In [1]: import numpy as np

In [2]: np.set_printoptions(precision=2, suppress=True, linewidth=100)

In [3]: K = np.load("arr.npy")

In [4]: print(K)
[[0 1]
 [1 0]]

In [5]: # keeps lengths

In [6]: print(np.linalg.norm(K, axis=0))
[1. 1.]

In [7]: print(np.linalg.pinv(K))
[[0. 1.]
 [1. 0.]]

In [8]: u = np.array([1, 1])

In [9]: print(np.polyval(u, K[1]))
[2 1]

In [10]: print(np.array([np.convolve(row, u, "same") for row in K]))
[[0 1]
 [1 1]]

In [11]: print(np.correlate(K[1], K[0], "full"))
[1 0 0]

In [12]: arr = np.array([[1.36, 1.12, 1.52],
    ...:     [0.17, 0.14, 0.19],
    ...:     [0.0, 0.0, 0.0],
    ...:     [1.53, 1.26, 1.71],
    ...:     [-1.87, -1.54, -2.09],
    ...:     [0.51, 0.42, 0.57],
    ...:     [1.02, 0.84, 1.14]])

In [13]: def softmax(z):
    ...:     e = np.exp(z - z.max(axis=-1, keepdims=True))
    ...:     return e / e.sum(axis=-1, keepdims=True)
    ...: 

In [14]: print(softmax(arr[4] + 4))
[0.31 0.44 0.25]

In [15]: print(softmax(arr).sum(axis=1))
[1. 1. 1. 1. 1. 1. 1.]

In [16]: att = arr @ arr.T / np.sqrt(3)

In [17]: print(softmax(att)[4] @ arr)
[-1.86 -1.53 -2.08]

In [18]: print(np.argsort(-np.linalg.norm(arr, axis=0).round(6), kind="stable")[:3])
[2 0 1]

In [19]: print(np.linalg.cond(arr) > 100)
True

In [20]: print(round(np.linalg.norm(arr, 2) / np.linalg.norm(arr), 2))
1.0

In [21]: print([round(float(x), 2) for x in np.linalg.svd(arr, compute_uv=False)[:3]])
[5.14, 0.0, 0.0]
